$ python3 -q
>>> import numpy as np
>>> np.set_printoptions(precision=1, suppress=True, linewidth=100)
>>> W0 = np.load("block2.npy")
>>> W0
array([[ 6,  2, -2,  6,  0],
       [ 0, -9, -1, -6,  9],
       [ 0,  0, -1, -1,  0],
       [ 0,  0,  0,  9, -5],
       [ 0,  0,  0,  0, -2]])
>>> rng = np.random.default_rng(50)
>>> Y = W0 + rng.integers(-2, 3, (5, 3)) @ rng.integers(-2, 3, (3, 5))
>>> Y
array([[ 6,  3, -3,  8, -5],
       [ 2, -9,  1, -6,  3],
       [ 0,  8, -3,  0, -7],
       [-2,  1, -3, 11, -4],
       [-4, -4, -6,  7, -3]])
>>> Y - W0
array([[ 0,  1, -1,  2, -5],
       [ 2,  0,  2,  0, -6],
       [ 0,  8, -2,  1, -7],
       [-2,  1, -3,  2,  1],
       [-4, -4, -6,  7, -1]])
>>> vec = np.array([3, 1, -1, -3, 1])
>>> y = Y @ vec
>>> y
array([ -5,  17,   4, -39, -34])
>>> np.round(np.linalg.solve(Y, Y[:, 2]), 1) + 0
array([0., 0., 1., 0., 0.])
>>> np.round(np.linalg.solve(Y.T, Y[2]), 1) + 0
array([0., 0., 1., 0., 0.])
>>> np.linalg.solve(Y, y)
array([ 3.,  1., -1., -3.,  1.])
>>> print(np.linalg.solve(Y, y + Y[:, 0]))
[ 4.  1. -1. -3.  1.]
>>> print(np.linalg.solve(Y, -2 * y))
[-6. -2.  2.  6. -2.]
>>> E = np.array([[-2, 2, 1, 0], [0, -2, 2, 1], [1, 0, -2, 2], [2, 1, 0, -2]])
>>> Y = np.linalg.inv(E)
>>> np.allclose(Y, E.T)
False
>>> np.round(E @ Y, 1) + 0
array([[1., 0., 0., 0.],
       [0., 1., 0., 0.],
       [0., 0., 1., 0.],
       [0., 0., 0., 1.]])
>>> np.round(np.linalg.inv(Y), 1) + 0
array([[-2.,  2.,  1.,  0.],
       [ 0., -2.,  2.,  1.],
       [ 1.,  0., -2.,  2.],
       [ 2.,  1.,  0., -2.]])
>>> round(np.linalg.det(E) * np.linalg.det(Y), 1)
np.float64(1.0)
>>> round(float(np.linalg.slogdet(E)[0]), 1)
-1.0
>>> round(np.linalg.eigvals(E).sum().real, 1)
np.float64(-8.0)
>>> np.linalg.eigvals(E)
array([ 1.+0.j, -3.+2.j, -3.-2.j, -3.+0.j])
>>> np.poly(E)
array([  1.,   8.,  22.,   8., -39.])
>>> np.einsum("ij,ji->", E, E)
np.int64(20)
>>> print(np.round(np.linalg.det(2 * E), 1), round(float(np.linalg.det(E)), 1))
-624.0 -39.0
>>> np.kron(np.eye(2, dtype=int), E)
array([[-2,  2,  1,  0,  0,  0,  0,  0],
       [ 0, -2,  2,  1,  0,  0,  0,  0],
       [ 1,  0, -2,  2,  0,  0,  0,  0],
       [ 2,  1,  0, -2,  0,  0,  0,  0],
       [ 0,  0,  0,  0, -2,  2,  1,  0],
       [ 0,  0,  0,  0,  0, -2,  2,  1],
       [ 0,  0,  0,  0,  1,  0, -2,  2],
       [ 0,  0,  0,  0,  2,  1,  0, -2]])
